$ python3 -q
>>> import numpy as np
>>> import numpy.linalg as la
>>> np.set_printoptions(precision=3, suppress=True, linewidth=100, floatmode="fixed")
>>> def rnd(a):
...     return np.round(a, 3) + 0
... 
>>> data = np.load("arr.npy")
>>> data
array([[0, 0, 0, 1],
       [0, 0, 1, 1],
       [0, 1, 0, 0],
       [1, 1, 0, 0]])
>>> U, sigma, vt = la.svd(data, full_matrices=False)
>>> rnd(vt @ vt.T)
array([[1.000, 0.000, 0.000, 0.000],
       [0.000, 1.000, 0.000, 0.000],
       [0.000, 0.000, 1.000, 0.000],
       [0.000, 0.000, 0.000, 1.000]])
>>> rnd(sigma)
array([1.618, 1.618, 0.618, 0.618])
>>> rnd(np.sqrt((sigma ** 2).sum())), rnd(la.norm(data))
(np.float64(2.449), np.float64(2.449))
>>> rnd(U.T @ data @ vt.T)
array([[1.618, 0.000, 0.000, 0.000],
       [0.000, 1.618, 0.000, 0.000],
       [0.000, 0.000, 0.618, 0.000],
       [0.000, 0.000, 0.000, 0.618]])
>>> rnd(sigma / sigma[0])
array([1.000, 1.000, 0.382, 0.382])
>>> (sigma > 1e-8).sum()
np.int64(4)
>>> rnd(np.cumsum(sigma ** 2) / np.sum(sigma ** 2))
array([0.436, 0.873, 0.936, 1.000])
>>> vec = np.array([5, -2, -1, 0])
>>> rhs = data @ vec
>>> rhs
array([ 0, -1, -2,  3])
>>> rnd(la.solve(data, rhs))
array([ 5.000, -2.000, -1.000,  0.000])
>>> rnd(la.solve(data, 2 * rhs))
array([10.000, -4.000, -2.000,  0.000])
>>> np.trace(data @ data @ data) // 6
np.int64(0)
>>> np.argwhere(np.triu(data))
array([[0, 3],
       [1, 2],
       [1, 3]])
>>> Lm = np.diag(data.sum(axis=1)) - data
>>> Lm
array([[ 1,  0,  0, -1],
       [ 0,  2, -1, -1],
       [ 0, -1,  1,  0],
       [-1, -1,  0,  2]])
>>> round(la.det(Lm[1:, 1:]))
1
>>> r = la.matrix_rank(Lm)
>>> r
np.int64(3)
>>> null = la.svd(Lm)[2][r:].T
>>> [int(la.matrix_rank(Lm[:, :j + 1])) for j in range(4)]
[1, 2, 3, 3]
>>> rnd(null[:, 0] / null[np.abs(null[:, 0]).round(6).argmax(), 0])
array([1.000, 1.000, 1.000, 1.000])
>>> feats = np.array([[0, -2, -1, 0], [2, 0, 0, 0], [1, 0, 0, 2], [0, 0, -2, 0]])
>>> # antisymmetric, zero diagonal
>>> vec = np.array([7, 8, 9, 4])
>>> rnd(la.eigvals(feats).real)
array([0.000, 0.000, 0.000, 0.000])
>>> vec @ feats @ vec
np.int64(0)
>>> Q = la.solve(np.eye(4) - feats, np.eye(4) + feats)
>>> rnd(la.det(Q))
np.float64(1.0)
>>> rnd(Q @ Q.T)
array([[1.000, 0.000, 0.000, 0.000],
       [0.000, 1.000, 0.000, 0.000],
       [0.000, 0.000, 1.000, 0.000],
       [0.000, 0.000, 0.000, 1.000]])
>>> f = np.array([-1, -3, 1, 1])
>>> Y = feats + np.outer(f, np.eye(4)[1])
>>> Y
array([[ 0.000, -3.000, -1.000,  0.000],
       [ 2.000, -3.000,  0.000,  0.000],
       [ 1.000,  1.000,  0.000,  2.000],
       [ 0.000,  1.000, -2.000,  0.000]])
>>> la.matrix_rank(Y - feats)
np.int64(1)
>>> rnd(la.det(Y) / la.det(feats)), rnd(1 + la.solve(feats, f)[1])
(np.float64(1.75), np.float64(1.75))
>>> np.kron(np.eye(2, dtype=int), feats)
array([[ 0, -2, -1,  0,  0,  0,  0,  0],
       [ 2,  0,  0,  0,  0,  0,  0,  0],
       [ 1,  0,  0,  2,  0,  0,  0,  0],
       [ 0,  0, -2,  0,  0,  0,  0,  0],
       [ 0,  0,  0,  0,  0, -2, -1,  0],
       [ 0,  0,  0,  0,  2,  0,  0,  0],
       [ 0,  0,  0,  0,  1,  0,  0,  2],
       [ 0,  0,  0,  0,  0,  0, -2,  0]])
>>> rnd(la.det(2 * feats)), rnd(la.det(feats))
(np.float64(256.0), np.float64(16.0))
>>> rnd(la.det(feats[::-1]))
np.float64(16.0)
>>> rnd(np.poly(feats))
array([ 1.000,  0.000,  9.000,  0.000, 16.000])
>>> rnd(la.det(feats.T))
np.float64(16.0)
>>> rnd(la.eigvals(feats))
array([0.000+2.562j, 0.000-2.562j, 0.000+1.562j, 0.000-1.562j])
>>> vec = np.array([-2, 2, -2, 2])
>>> rhs = feats @ vec
>>> c, lr = np.zeros(4), 1 / la.norm(feats, 2) ** 2
>>> for i in range(4):
...     c -= lr * feats.T @ (feats @ c - rhs)
...     if i % 1 == 0: print(i, round(la.norm(feats @ c - rhs), 3))
... 
0 3.896
1 2.448
2 1.538
3 0.967
>>> rnd(c)
array([-1.731,  1.655, -1.731,  1.655])
>>> E = np.load("case8.npy")
>>> E
array([[ 6, -1, -1,  0],
       [-1,  4,  0,  2],
       [ 2, -2,  8,  3],
       [-2,  1, -1, 16]])
>>> rng = np.random.default_rng(489794)
>>> Y = E + rng.integers(-2, 3, (4, 1)) @ rng.integers(-2, 3, (1, 4))
>>> Y
array([[ 6,  3,  3,  0],
       [-1,  6,  2,  2],
       [ 2, -4,  6,  3],
       [-2,  1, -1, 16]])
>>> la.matrix_rank(Y - E, tol=1e-8)
np.int64(1)
>>> M = np.load("block13.npy")
>>> M
array([[0.167, 0.167, 0.333, 0.333],
       [0.200, 0.200, 0.300, 0.300],
       [0.333, 0.167, 0.500, 0.000],
       [0.375, 0.125, 0.125, 0.375]])
>>> rnd(la.det(2 * M)), rnd(la.det(M))
(np.float64(-0.044), np.float64(-0.003))
>>> np.kron(np.eye(2, dtype=int), M)
array([[0.167, 0.167, 0.333, 0.333, 0.000, 0.000, 0.000, 0.000],
       [0.200, 0.200, 0.300, 0.300, 0.000, 0.000, 0.000, 0.000],
       [0.333, 0.167, 0.500, 0.000, 0.000, 0.000, 0.000, 0.000],
       [0.375, 0.125, 0.125, 0.375, 0.000, 0.000, 0.000, 0.000],
       [0.000, 0.000, 0.000, 0.000, 0.167, 0.167, 0.333, 0.333],
       [0.000, 0.000, 0.000, 0.000, 0.200, 0.200, 0.300, 0.300],
       [0.000, 0.000, 0.000, 0.000, 0.333, 0.167, 0.500, 0.000],
       [0.000, 0.000, 0.000, 0.000, 0.375, 0.125, 0.125, 0.375]])
